% ipython --no-banner

In [1]: import numpy as np

In [2]: np.set_printoptions(precision=3, suppress=True, linewidth=120, sign=" ")

In [3]: W0 = np.load("dump.npy")

In [4]: print(W0)
[[ 0  0  0  0  0  1  0  0  0 -1  2  0  0  0]
 [ 0 -2 -2 -1  0  0  0  0  0  0  0  1  0  0]
 [ 0  1  2 -1  0  0  0  0  0  0  0  2  0  0]
 [ 0 -2 -1  0  0  0  0  0  0  0  0  1  0  0]
 [ 0  0  0  0 -2  0  2 -3  0  0  0  0  2 -2]
 [ 3  0  0  0  0  1  0  0 -2  2  1  0  0  0]
 [ 0  0  0  0 -1  0 -1 -3  0  0  0  0  1  0]
 [ 0  0  0  0 -1  0 -2  2  0  0  0  0 -1 -3]
 [ 0  0  0  0  0 -3  0  0  2  0  1  0  0  0]
 [-1  0  0  0  0  1  0  0 -1 -2  1  0  0  0]
 [-2  0  0  0  0  0  0  0 -2 -2  0  0  0  0]
 [ 0  3 -1  3  0  0  0  0  0  0  0 -2  0  0]
 [ 0  0  0  0  0  0  0 -3  0  0  0  0 -3 -3]
 [ 0  0  0  0  2  0 -1  2  0  0  0  0  0 -2]]

In [5]: ang = np.radians(90)

In [6]: R = np.eye(14)

In [7]: R[6, 6] = R[7, 7] = np.cos(ang)

In [8]: R[6, 7], R[7, 6] = -np.sin(ang), np.sin(ang)

In [9]: A2 = W0 @ R.T

In [10]: print(np.allclose(np.linalg.norm(W0, axis=1), np.linalg.norm(A2, axis=1)))
True

In [11]: print(np.abs(A2 - W0).max(axis=0))
[ 0.  0.  0.  0.  0.  0.  4.  5.  0.  0.  0.  0.  0.  0.]

In [12]: vec = np.array([-3, 3, -1, -1, 1, 0, 0, 2, -1, -1, -1, 3, 3, 2])

In [13]: rhs = W0 @ vec

In [14]: c, lr = np.zeros(14), 1 / np.linalg.norm(W0, 2) ** 2

In [15]: for i in range(8):
    ...:     c -= lr * W0.T @ (W0 @ c - rhs)
    ...:     if i % 2 == 0: print(i, round(np.linalg.norm(W0 @ c - rhs), 3))
    ...: 
0 11.545
2 6.274
4 4.993
6 4.322

In [16]: print(np.round(np.linalg.cond(W0), 3))
27.012

In [17]: T = np.stack([W0, 2 * W0, W0[::-1]])

In [18]: print(np.einsum("bij,cij->bc", T, T))
[[204 408 -32]
 [408 816 -64]
 [-32 -64 204]]

In [19]: print((T @ W0.T).shape)
(3, 14, 14)

In [20]: print(np.linalg.norm(T, axis=(1, 2)))
[ 14.283  28.566  14.283]

In [21]: arr = np.array([[-4, -2, -4, -2], [4, 3, 4, 3], [-4, -2, -4, -2], [4, 3, 4, 3]])

In [22]: P = np.triu(np.array([[2, 9, 4, 6], [8, 4, 7, 5], [4, 7, 3, 5], [8, 4, 9, 0]]), 1) + np.eye(4)

In [23]: A2 = P @ arr @ np.linalg.inv(P)

In [24]: print(np.round(np.linalg.det(A2), 3))
-0.0

In [25]: print(P @ arr - arr @ P)
[[ 44.  73.  74.  91.]
 [ -8. -35. -45. -58.]
 [ 20.  51.  50.  69.]
 [  0. -36. -37. -59.]]

In [26]: left, sv, VT = np.linalg.svd(arr)

In [27]: print(np.argmax(sv[:-1] / (sv[1:] + 1e-6)) + 1)
2

In [28]: print(sv.round(3) + 0)
[ 13.363   1.197   0.      0.   ]

In [29]: A2 = left[:, :2] @ np.diag(sv[:2]) @ VT[:2]

In [30]: print(np.linalg.matrix_rank(A2))
2

In [31]: print(np.linalg.matrix_rank(arr, rtol=0.05))
2

In [32]: print(round(np.abs(arr - A2).max(), 3))
0.0

In [33]: print(A2)
[[-4. -2. -4. -2.]
 [ 4.  3.  4.  3.]
 [-4. -2. -4. -2.]
 [ 4.  3.  4.  3.]]

In [34]: E = np.loadtxt("layer11.csv", delimiter=",")

In [35]: print(E)
[[-3.95 -1.    1.   -4.   -7.   -2.   -1.   -2.    7.    1.    6.    0.    9.    2.   -1.  ]
 [ 3.    0.05  5.   -5.    5.   -8.   -3.   -5.   -9.   -5.   -6.   -1.    9.    8.    7.  ]
 [-6.    5.   -5.95 -9.   -9.    9.   -5.   -5.    8.    6.   -6.    6.   -2.    1.    5.  ]
 [ 8.   -3.    6.    1.05 -7.    4.   -7.   -3.   -2.   -3.   -6.    3.    2.    1.    0.  ]
 [-9.    3.    0.    7.    8.05 -6.   -3.    3.    4.    0.    1.   -8.    2.    8.    9.  ]
 [-3.   -9.   -1.   -2.    6.    5.05  6.    1.   -2.   -9.   -6.    1.   -6.    4.   -5.  ]
 [ 0.   -3.   -8.    9.   -5.    1.   -8.95 -8.   -4.   -5.   -1.    7.   -3.    4.    7.  ]
 [-1.    5.    3.   -8.    9.    3.    8.   -8.95  0.    2.    6.   -7.    5.    5.    1.  ]
 [ 2.    8.    8.   -7.   -1.    5.   -9.   -3.   -6.95  8.   -6.   -9.    1.    8.    0.  ]
 [ 7.    0.    6.   -1.   -5.    6.    7.   -1.   -7.    8.05 -5.    4.   -7.    8.   -3.  ]
 [ 8.    8.   -2.    0.    9.   -1.   -9.   -9.   -7.   -9.    8.05 -7.   -8.   -4.   -5.  ]
 [-8.    3.    2.   -8.    4.    9.    7.    3.    3.    2.   -4.   -4.95  8.   -4.   -9.  ]
 [ 4.    5.    0.    4.    6.    5.    1.    4.   -6.    9.   -6.    2.   -7.95 -6.   -7.  ]
 [-8.    3.    0.   -4.    5.   -1.   -1.    5.   -1.    6.    1.    6.   -4.    3.05  9.  ]
 [-4.   -1.    1.   -4.   -7.   -2.   -1.   -2.    7.    1.    6.    0.    9.    2.   -0.95]]

In [36]: left, sv, VT = np.linalg.svd(E)

In [37]: print(np.argmax(sv[:-1] / (sv[1:] + 1e-6)) + 1)
14

In [38]: A2 = left[:, :14] @ np.diag(sv[:14]) @ VT[:14]

In [39]: print(round(float(np.abs(E - A2).max()), 3))
0.005

In [40]: print(np.linalg.matrix_rank(E, rtol=0.05))
14

In [41]: print(round(float(np.linalg.norm(E - A2, 2)), 3), np.round(sv[14], 3))
0.016 0.016
